In [1]: import numpy as np

In [2]: np.set_printoptions(precision=2, suppress=True, linewidth=160)

In [3]: def rd(a):
   ...:     return np.round(a, 2) + 0
   ...: 

In [4]: mat = np.load("data.npy")

In [5]: mat
Out[5]: 
array([[10, 10,  5,  0, 10],
       [ 0,  0,  0,  0,  0],
       [-4, -4, -2,  0, -4],
       [-2, -2, -1,  0, -2],
       [-4, -4, -2,  0, -4],
       [ 6,  6,  3,  0,  6],
       [ 6,  6,  3,  0,  6]])

In [6]: Uu, sig, vt = np.linalg.svd(mat, full_matrices=False)

In [7]: rd(np.sqrt((sig ** 2).sum())), rd(np.linalg.norm(mat))
Out[7]: (np.float64(26.0), np.float64(26.0))

In [8]: Uu, sig, vt = np.linalg.svd(mat)

In [9]: vecs = vt[:(sig > 1e-8).sum()]

In [10]: rng = np.random.default_rng(549)

In [11]: x0 = mat[2] + 5 * mat[5] + rng.integers(2) * np.eye(5)[2]

In [12]: x0
Out[12]: array([26., 26., 13.,  0., 26.])

In [13]: rd(np.diag(vecs.T @ vecs))
Out[13]: array([0.31, 0.31, 0.08, 0.  , 0.31])

In [14]: rd(np.linalg.norm(x0 - vecs.T @ vecs @ x0))
Out[14]: np.float64(0.0)

In [15]: np.linalg.matrix_rank(mat, rtol=0.1)
Out[15]: np.int64(1)

In [16]: rd(np.linalg.norm(mat, 2) / np.linalg.norm(mat))
Out[16]: np.float64(1.0)

In [17]: np.linalg.cond(mat) > 100
Out[17]: np.True_

In [18]: rd(mat @ np.linalg.pinv(mat) @ mat)
Out[18]: 
array([[10., 10.,  5.,  0., 10.],
       [ 0.,  0.,  0.,  0.,  0.],
       [-4., -4., -2.,  0., -4.],
       [-2., -2., -1.,  0., -2.],
       [-4., -4., -2.,  0., -4.],
       [ 6.,  6.,  3.,  0.,  6.],
       [ 6.,  6.,  3.,  0.,  6.]])

In [19]: np.unique(mat.round(6), axis=0).shape
Out[19]: (5, 5)

In [20]: feats = np.loadtxt("block4.csv", delimiter=",")

In [21]: feats
Out[21]: 
array([[0., 0., 0., 0., 0.],
       [0., 1., 1., 0., 2.],
       [0., 1., 1., 0., 2.],
       [0., 0., 0., 0., 0.],
       [0., 2., 2., 0., 4.]])

In [22]: evals, vecs = np.linalg.eigh(feats)

In [23]: x0 = np.array([4, 1, -5, 5, -2])

In [24]: rd(vecs * np.abs(evals) @ vecs.T)
Out[24]: 
array([[0., 0., 0., 0., 0.],
       [0., 1., 1., 0., 2.],
       [0., 1., 1., 0., 2.],
       [0., 0., 0., 0., 0.],
       [0., 2., 2., 0., 4.]])

In [25]: (np.sign(vecs[:, -1].round(6)) == np.sign(vecs[0, -1].round(6))).astype(int)
Out[25]: array([1, 0, 0, 1, 0])

In [26]: x0 @ feats @ x0
Out[26]: np.float64(64.0)

In [27]: rd(np.linalg.eigvalsh(feats[1:, 1:]))
Out[27]: array([0., 0., 0., 6.])

In [28]: f = np.array([-2, 3])

In [29]: np.convolve(feats[1], f)
Out[29]: array([ 0., -2.,  1.,  3., -4.,  6.])

In [30]: np.cross(feats[1, :3], feats[0, :3])
Out[30]: array([0., 0., 0.])

In [31]: np.array([np.convolve(row, f, "same") for row in feats])
Out[31]: 
array([[ 0.,  0.,  0.,  0.,  0.],
       [ 0., -2.,  1.,  3., -4.],
       [ 0., -2.,  1.,  3., -4.],
       [ 0.,  0.,  0.,  0.,  0.],
       [ 0., -4.,  2.,  6., -8.]])

In [32]: np.correlate(feats[1], feats[0], "full")
Out[32]: array([0., 0., 0., 0., 0., 0., 0., 0., 0.])

In [33]: proj = np.triu(np.array([[0, 2, 3, 1, 0],
    ...:     [3, 3, 2, 1, 0],
    ...:     [2, 1, 0, 3, 0],
    ...:     [0, 1, 2, 3, 0],
    ...:     [2, 2, 1, 3, 0]]), 1) + np.eye(5)

In [34]: out = proj @ feats @ np.linalg.inv(proj)

In [35]: out
Out[35]: 
array([[ 0.,  5., -5., 10., 10.],
       [ 0.,  3., -3.,  6.,  6.],
       [ 0.,  1., -1.,  2.,  2.],
       [ 0.,  0.,  0.,  0.,  0.],
       [ 0.,  2., -2.,  4.,  4.]])

In [36]: proj @ feats - feats @ proj
Out[36]: 
array([[ 0.,  5.,  5.,  0., 10.],
       [ 0.,  2.,  0., -4.,  4.],
       [ 0.,  0., -2., -4.,  0.],
       [ 0.,  0.,  0.,  0.,  0.],
       [ 0.,  0., -4., -8.,  0.]])

In [37]: np.linalg.matrix_rank(out)
Out[37]: np.int64(1)

In [38]: np.trace(out), np.trace(feats)
Out[38]: (np.float64(6.0), np.float64(6.0))

In [39]: rd(np.linalg.det(feats[::-1]))
Out[39]: np.float64(0.0)

In [40]: np.einsum("ij,ji->", feats, feats)
Out[40]: np.float64(36.0)

In [41]: np.kron(np.eye(2, dtype=int), feats)
Out[41]: 
array([[0., 0., 0., 0., 0., 0., 0., 0., 0., 0.],
       [0., 1., 1., 0., 2., 0., 0., 0., 0., 0.],
       [0., 1., 1., 0., 2., 0., 0., 0., 0., 0.],
       [0., 0., 0., 0., 0., 0., 0., 0., 0., 0.],
       [0., 2., 2., 0., 4., 0., 0., 0., 0., 0.],
       [0., 0., 0., 0., 0., 0., 0., 0., 0., 0.],
       [0., 0., 0., 0., 0., 0., 1., 1., 0., 2.],
       [0., 0., 0., 0., 0., 0., 1., 1., 0., 2.],
       [0., 0., 0., 0., 0., 0., 0., 0., 0., 0.],
       [0., 0., 0., 0., 0., 0., 2., 2., 0., 4.]])

In [42]: rd(np.poly(feats))
Out[42]: array([ 1., -6.,  0.,  0.,  0.,  0.])

In [43]: arr = np.loadtxt("layer3.csv", delimiter=",")

In [44]: arr
Out[44]: 
array([[3., 5., 4., 2.],
       [2., 0., 0., 2.],
       [1., 5., 3., 0.],
       [5., 2., 4., 4.]])

In [45]: rd(np.linalg.eigvals(arr))
Out[45]: array([ 9.93+0.j  , -0.14+0.j  ,  0.11+2.08j,  0.11-2.08j])

In [46]: rd(np.linalg.det(2 * arr)), rd(np.linalg.det(arr))
Out[46]: (np.float64(-96.0), np.float64(-6.0))

In [47]: rd(np.linalg.det(arr[::-1]))
Out[47]: np.float64(-6.0)

In [48]: np.einsum("ii->", arr)
Out[48]: np.float64(10.0)

In [49]: np.einsum("ij,ji->", arr, arr)
Out[49]: np.float64(90.0)

In [50]: rd(np.poly(arr))
Out[50]: array([  1., -10.,   5., -42.,  -6.])

In [51]: np.kron(np.eye(2, dtype=int), arr)
Out[51]: 
array([[3., 5., 4., 2., 0., 0., 0., 0.],
       [2., 0., 0., 2., 0., 0., 0., 0.],
       [1., 5., 3., 0., 0., 0., 0., 0.],
       [5., 2., 4., 4., 0., 0., 0., 0.],
       [0., 0., 0., 0., 3., 5., 4., 2.],
       [0., 0., 0., 0., 2., 0., 0., 2.],
       [0., 0., 0., 0., 1., 5., 3., 0.],
       [0., 0., 0., 0., 5., 2., 4., 4.]])

In [52]: rd(np.linalg.det(arr.T))
Out[52]: np.float64(-6.0)

In [53]: ang = np.radians(72)

In [54]: R = np.eye(4)

In [55]: R[3, 3] = R[2, 2] = np.cos(ang)

In [56]: R[3, 2], R[2, 3] = -np.sin(ang), np.sin(ang)

In [57]: rd(R)
Out[57]: 
array([[ 1.  ,  0.  ,  0.  ,  0.  ],
       [ 0.  ,  1.  ,  0.  ,  0.  ],
       [ 0.  ,  0.  ,  0.31,  0.95],
       [ 0.  ,  0.  , -0.95,  0.31]])

In [58]: out = arr @ R.T

In [59]: rd(out)
Out[59]: 
array([[ 3.  ,  5.  ,  3.14, -3.19],
       [ 2.  ,  0.  ,  1.9 ,  0.62],
       [ 1.  ,  5.  ,  0.93, -2.85],
       [ 5.  ,  2.  ,  5.04, -2.57]])

In [60]: rd(np.linalg.svd(arr, compute_uv=False)), rd(np.linalg.svd(out, compute_uv=False))
Out[60]: (array([11.53,  4.91,  0.98,  0.11]), array([11.53,  4.91,  0.98,  0.11]))

In [61]: rd(np.linalg.det(R)), rd(np.trace(R))
Out[61]: (np.float64(1.0), np.float64(2.62))

In [62]: out = arr + rng.integers(-2, 3, (4, 3)) @ rng.integers(-2, 3, (3, 4))

In [63]: out
Out[63]: 
array([[ 3., -1.,  1.,  2.],
       [ 4., -8.,  4., -4.],
       [ 1.,  3.,  1.,  1.],
       [ 4.,  2.,  4.,  3.]])

In [64]: out - arr
Out[64]: 
array([[ 0., -6., -3.,  0.],
       [ 2., -8.,  4., -6.],
       [ 0., -2., -2.,  1.],
       [-1.,  0.,  0., -1.]])

In [65]: X = np.loadtxt("out15.csv", delimiter=",")

In [66]: rd(X)
Out[66]: 
array([[ 0.08,  0.13,  0.08,  0.13, -0.08,  0.13,  0.08, -0.03],
       [ 0.13,  0.22,  0.13,  0.22, -0.13,  0.22,  0.13, -0.04],
       [ 0.08,  0.13,  0.08,  0.13, -0.08,  0.13,  0.08, -0.03],
       [ 0.13,  0.22,  0.13,  0.22, -0.13,  0.22,  0.13, -0.04],
       [-0.08, -0.13, -0.08, -0.13,  0.08, -0.13, -0.08,  0.03],
       [ 0.13,  0.22,  0.13,  0.22, -0.13,  0.22,  0.13, -0.04],
       [ 0.08,  0.13,  0.08,  0.13, -0.08,  0.13,  0.08, -0.03],
       [-0.03, -0.04, -0.03, -0.04,  0.03, -0.04, -0.03,  0.01]])

In [67]: out = X / np.sqrt((X ** 2).mean(axis=1, keepdims=True))

In [68]: rd(np.linalg.norm(out, axis=1))
Out[68]: array([2.83, 2.83, 2.83, 2.83, 2.83, 2.83, 2.83, 2.83])

In [69]: rd(out[2])
Out[69]: array([ 0.8 ,  1.34,  0.8 ,  1.34, -0.8 ,  1.34,  0.8 , -0.27])

In [70]: J = np.loadtxt("run1.csv", delimiter=",")

In [71]: J
Out[71]: 
array([[-0.76, -1.5 ,  1.01, -0.06, -0.58,  4.79, -1.91],
       [ 1.48, -1.92, -2.29, -1.48, -2.33,  5.98, -0.26],
       [-3.25, -4.84, -4.72, -2.25, -2.26,  0.06,  0.43],
       [ 3.51,  3.25,  3.28,  2.06,  1.04,  3.07, -0.35],
       [-0.72,  0.27, -1.84, -0.3 ,  0.54, -5.46,  1.67],
       [-1.84, -3.41, -4.  , -2.44, -2.08,  0.7 ,  0.63],
       [-2.71, -7.16, -7.27, -3.96, -2.76,  1.4 ,  1.08],
       [-0.89, -4.02, -2.16, -1.86, -2.8 ,  5.92, -1.11],
       [-4.08, -4.23, -4.74, -2.75, -0.57, -4.66,  1.03],
       [-3.55, -0.02, -1.21, -0.89,  1.7 , -9.28,  1.81]])

In [72]: proj = J @ np.linalg.solve(J.T @ J, J.T)

In [73]: rd(np.trace(proj))
Out[73]: np.float64(7.0)

In [74]: np.allclose(proj @ proj, proj)
Out[74]: True
